$ python3 -q
>>> import numpy as np
>>> from numpy import linalg as LA
>>> np.set_printoptions(precision=2, suppress=True, linewidth=120, legacy="1.25")
>>> W2 = np.array([[2, -4, -6, -5], [-4, 2, 0, 5], [-7, 9, 2, 3]])
>>> X = np.repeat(W2, 18 // 3, axis=0)
>>> rng = np.random.default_rng(139)
>>> X = X + 0.1 * rng.normal(size=X.shape)
>>> X
array([[ 1.91, -4.15, -6.03, -5.09],
       [ 2.05, -3.9 , -6.02, -5.23],
       [ 1.83, -3.99, -5.86, -5.  ],
       [ 1.99, -3.86, -5.95, -4.95],
       [ 1.98, -3.91, -5.87, -5.06],
       [ 2.06, -3.95, -6.07, -5.09],
       [-3.99,  1.97, -0.01,  5.03],
       [-3.92,  1.74,  0.05,  4.96],
       [-4.02,  2.01, -0.06,  5.06],
       [-4.07,  2.03,  0.02,  4.86],
       [-3.92,  1.92, -0.07,  4.97],
       [-3.99,  2.12,  0.04,  5.03],
       [-6.95,  8.88,  1.9 ,  3.09],
       [-7.01,  9.  ,  2.09,  3.16],
       [-7.13,  9.01,  1.92,  3.05],
       [-7.02,  9.07,  1.97,  2.98],
       [-7.05,  9.  ,  1.96,  3.02],
       [-7.08,  9.11,  2.02,  3.04]])
>>> w1 = np.array([[2, 1, -2, -2, -3, 0],
...     [5, 0, -4, 0, 5, 1],
...     [3, 5, 0, -1, 0, -5],
...     [-5, -2, 0, 2, -4, -2]])
>>> c = np.array([5, 5, 4, 4, 5, 2])
>>> act = np.maximum(X @ w1 + c, 0)
>>> (act > 0).mean(axis=0)
array([0.33, 0.33, 0.67, 0.67, 0.72, 0.33])
>>> W2 = np.array([[1, 2], [0, -1], [0, -1], [2, -1], [2, 0], [1, 2]])
>>> (act @ W2).round(6).argmax(axis=1)
array([1, 1, 1, 1, 1, 1, 0, 0, 0, 0, 0, 0, 0, 0, 0, 0, 0, 0])
>>> w1 @ W2
array([[ -8,   7],
       [ 16,  16],
       [ -4,  -8],
       [-11, -14]])
